In [1]: import numpy as np

In [2]: np.set_printoptions(suppress=True, linewidth=100)

In [3]: def rnd(a):
   ...:     return np.round(a, 2) + 0
   ...: 

In [4]: feats = np.loadtxt("block10.csv", delimiter=",")

In [5]: feats
Out[5]: 
array([[ 4., -3.,  0.,  0.],
       [-3.,  1., -3.,  0.],
       [ 0., -3., -9., -3.],
       [ 0.,  0., -3., -7.]])

In [6]: # symmetric, so the eigenvalues are real

In [7]: rng = np.random.default_rng(6903)

In [8]: lab = rng.permutation(4)

In [9]: lab
Out[9]: array([1, 3, 0, 2])

In [10]: B = feats[lab][:, lab]

In [11]: np.allclose(B, feats)
Out[11]: False

In [12]: B
Out[12]: 
array([[ 1.,  0., -3., -3.],
       [ 0., -7.,  0., -3.],
       [-3.,  0.,  4.,  0.],
       [-3., -3.,  0., -9.]])

In [13]: np.trace(B)
Out[13]: np.float64(-11.0)

In [14]: rnd(np.linalg.det(B)), rnd(np.linalg.det(feats[lab]))
Out[14]: (np.float64(-18.0), np.float64(18.0))

In [15]: np.linalg.cond(feats) > 100
Out[15]: np.True_

In [16]: round(np.log10(np.linalg.cond(feats)))
Out[16]: 2

In [17]: [round(float(x), 2) for x in np.linalg.svd(feats, compute_uv=False)[:3]]
Out[17]: [11.67, 6.04, 5.32]

In [18]: np.linalg.matrix_rank(feats, rtol=0.1)
Out[18]: np.int64(3)

In [19]: rnd(np.abs(np.linalg.svd(feats)[2][-1]))
Out[19]: array([0.56, 0.76, 0.3 , 0.13])
